% python3 -q
>>> import numpy as np
>>> np.set_printoptions(precision=3, suppress=True, linewidth=120, floatmode="fixed")
>>> O, _ = np.linalg.qr(np.array([[-0.4, -1.3, 0.6, 1.0, 0.6, 1.0, -1.9, 0.1, 0.3, -1.5],
...     [-1.6, -0.6, -0.6, 0.0, 0.2, 0.8, -1.9, 0.2, -0.2, -0.3],
...     [0.0, 0.5, 1.2, -0.7, -0.9, -0.1, 0.6, 0.4, 1.2, 0.3],
...     [-0.7, -0.7, 1.1, -0.2, 0.0, -1.0, -0.3, 1.4, -0.6, 0.8],
...     [-1.1, -0.9, -0.2, 1.1, -2.4, -0.6, -0.5, -0.4, -0.8, 0.2],
...     [1.6, 0.2, -0.1, -0.3, -0.6, 0.7, -1.5, -0.5, -0.1, 0.3],
...     [0.7, 0.1, -1.8, -0.6, -1.5, -0.2, 0.2, -1.2, -1.1, 0.2],
...     [-0.9, -0.9, 0.9, 0.7, 0.7, 1.2, 0.2, 1.3, -0.3, -0.9],
...     [0.9, -2.2, 0.6, 0.5, -0.6, -0.3, 1.4, -0.2, -1.4, 1.2],
...     [-0.4, 2.3, -0.3, -1.3, 1.2, 1.2, 0.5, -0.7, 0.6, -0.9]]))
>>> X = 2 * O
>>> X
array([[-0.263,  0.656, -0.197,  0.470,  0.511, -0.695,  0.693,  0.816,  0.240,  1.137],
       [-1.052,  0.201,  0.702, -0.852,  0.308, -0.574,  0.567,  0.080,  0.380, -0.858],
       [ 0.000, -0.263, -0.993, -0.654, -1.059, -0.537, -0.094,  0.109,  1.030,  0.159],
       [-0.460,  0.318, -0.650, -0.966, -0.190,  0.719,  0.694, -0.305, -0.964,  0.521],
       [-0.723,  0.395,  0.405,  0.734, -1.434, -0.156, -0.099,  0.348, -0.622, -0.138],
       [ 1.052,  0.009, -0.105,  0.069, -0.254, -1.000,  1.006, -0.379, -0.627, -0.513],
       [ 0.460, -0.002,  1.282, -0.732, -0.418, -0.275, -0.246, -0.389,  0.051,  1.070],
       [-0.592,  0.409, -0.446,  0.205,  0.340, -0.895, -0.792, -1.254, -0.284,  0.208],
       [ 0.592,  1.223, -0.162, -0.666,  0.105, -0.162, -0.871,  0.771, -0.341, -0.419],
       [-0.263, -1.240, -0.127, -0.353,  0.254, -0.674, -0.488,  0.799, -0.910,  0.168]])
>>> x0 = np.array([-2, 0, 2, -2, -1, 0, 0, 1, 0, -2])
>>> rhs = X @ x0
>>> print(rhs)
[-2.776  6.702  0.172  0.396  2.846 -1.550  0.997 -2.128  1.329  1.185]
>>> np.round(np.linalg.solve(X.T, X[3]), 3) + 0
array([0.000, 0.000, 0.000, 1.000, 0.000, 0.000, 0.000, 0.000, 0.000, 0.000])
>>> np.round(np.linalg.solve(X, rhs + X[:, 0]), 3) + 0
array([-1.000,  0.000,  2.000, -2.000, -1.000,  0.000,  0.000,  1.000,  0.000, -2.000])
